% python3 -q
>>> import numpy as np
>>> import numpy.linalg as la
>>> np.set_printoptions(precision=2, suppress=True, linewidth=100, sign=" ")
>>> tidy = lambda a: np.round(a, 2) + 0
>>> J = np.array([[1, 1, 1, 1, -1, -1, -1, -1],
...     [1, 1, 1, 1, 1, 1, 1, 1],
...     [1, -1, -1, 1, 1, -1, -1, 1],
...     [1, -1, 1, -1, -1, 1, -1, 1]])
>>> print(la.norm(J, axis=1).argmax())
0
>>> print(tidy(la.norm(J) ** 2 / la.norm(J, 2) ** 2))
4.0
>>> print(tidy(la.norm(J, 1)), tidy(la.norm(J, np.inf)))
4.0 8.0
>>> print(J - J[0])
[[ 0  0  0  0  0  0  0  0]
 [ 0  0  0  0  2  2  2  2]
 [ 0 -2 -2  0  2  0  0  2]
 [ 0 -2  0 -2  0  2  0  2]]
>>> print(J.sum(axis=1))
[ 0  8  0  0]
>>> print(la.matrix_rank(J))
4
>>> print(J.shape)
(4, 8)
>>> print(tidy(la.norm(J)))
5.66
>>> J[:, 8]
Traceback (most recent call last):
  File "<python-input-13>", line 1, in <module>
    J[:, 8]
    ~^^^^^^
IndexError: index 8 is out of bounds for axis 1 with size 8
>>> t3 = np.stack([J, -1 * J, J[::-1]])
>>> print(np.einsum("bij,cij->bc", t3, t3))
[[ 32 -32   0]
 [-32  32   0]
 [  0   0  32]]
>>> def softmax(z):
...     e = np.exp(z - z.max(axis=-1, keepdims=True))
...     return e / e.sum(axis=-1, keepdims=True)
... 
>>> print(tidy(softmax(J[1])))
[ 0.12  0.12  0.12  0.12  0.12  0.12  0.12  0.12]
>>> print(tidy(softmax(J[1] + -2)))
[ 0.12  0.12  0.12  0.12  0.12  0.12  0.12  0.12]
>>> S = J @ J.T / np.sqrt(8)
>>> print(softmax(S).round(6).argmax(axis=1))
[ 0  1  2  3]
>>> vec = np.array([0, 2, -3, 2, 0, 1, 3, -1])
>>> print(J @ np.eye(8)[6])
[-1.  1. -1. -1.]
>>> print(J @ np.ones(8))
[ 0.  8.  0.  0.]
>>> vec @ J
Traceback (most recent call last):
  File "<python-input-24>", line 1, in <module>
    vec @ J
    ~~~~^~~
ValueError: matmul: Input operand 1 has a mismatch in its core dimension 0, with gufunc signature (n?,k),(k,m?)->(n?,m?) (size 4 is different from 8)
>>> print(la.norm(J @ vec) <= la.norm(J, 2) * la.norm(vec) + 1e-9)
True
>>> print(J @ (2 * vec))
[ -4   8  -4 -20]
>>> print((J @ vec).argmax())
1
>>> print(J @ vec)
[ -2   4  -2 -10]
